% python3 -q
>>> import numpy as np
>>> from numpy import linalg as LA
>>> np.set_printoptions(suppress=True, linewidth=140)
>>> A = np.load("x.npy")
>>> print(A)
[[ 0  0  0]
 [ 0  1  2]
 [-2  1  0]]
>>> print(LA.cond(A) > 100)
True
>>> print(np.argsort(-LA.norm(A, axis=0).round(6), kind="stable")[:3])
[0 2 1]
>>> print(LA.matrix_rank(A, rtol=0.1))
2
>>> print([round(float(x), 2) for x in LA.svd(A, compute_uv=False)[:3]])
[2.45, 2.0, 0.0]
>>> print(LA.norm(A, axis=1).argmax())
1
>>> print(np.round(LA.norm(A, axis=0), 2))
[2.   1.41 2.  ]
>>> print(round(float(LA.norm(A, "nuc")), 2))
4.45
>>> print(np.round(LA.norm(A[2] - A[1]), 2))
2.83
>>> print(np.round(LA.norm(A, axis=1), 2))
[0.   2.24 2.24]
>>> print(np.round(A @ LA.pinv(A) @ A, 2) + 0)
[[ 0.  0.  0.]
 [ 0.  1.  2.]
 [-2.  1.  0.]]
>>> print(np.round(np.trace(LA.pinv(A) @ A), 2))
2.0
>>> print(np.unique(A.round(6), axis=0).shape)
(3, 3)
>>> print(np.abs(np.diag(LA.qr(A)[1])) > 1e-9)
[ True  True False]
>>> cov = A.T @ A
>>> print((A @ A.T).shape)
(3, 3)
>>> print(np.round(LA.svd(A, compute_uv=False) ** 2, 2))
[6. 4. 0.]
>>> print(np.round(LA.eigvalsh(cov)[::-1], 2) + 0)
[6. 4. 0.]
>>> hat = np.triu(np.array([[1, 1, 0], [1, 2, 2], [0, 2, 1]]), 1) + np.eye(3)
>>> other = hat @ A @ LA.inv(hat)
>>> print(np.round(np.poly(other), 2) + 0)
[ 1. -1. -2.  0.]
>>> print(other)
[[  0.   1.   0.]
 [ -4.   7. -12.]
 [ -2.   3.  -6.]]
>>> print(round(float(LA.det(other)), 2))
0.0
>>> F = np.loadtxt("out11.csv", delimiter=",")
>>> print(F)
[[0. 1. 0.]
 [1. 0. 0.]
 [0. 0. 0.]]
>>> # 2 groups of indices that never mix
>>> print(F @ F)
[[1. 0. 0.]
 [0. 1. 0.]
 [0. 0. 0.]]
>>> print(round(LA.det(F), 2))
0.0
>>> print(np.round(np.sort(LA.eigvals(F).real), 2))
[-1.  0.  1.]
>>> print((LA.matrix_power((F != 0) + (F.T != 0) + np.eye(3), 3) > 0).astype(int))
[[1 1 0]
 [1 1 0]
 [0 0 1]]
>>> print([round(float(x), 2) for x in LA.svd(F, compute_uv=False)[:3]])
[1.0, 1.0, 0.0]
>>> print(LA.cond(F) > 100)
True
>>> print(round(LA.det(A[::-1]), 2))
0.0
>>> print(np.einsum("ij,ji->", A, A))
5
>>> print(np.poly(A))
[ 1. -1. -2.  0.]
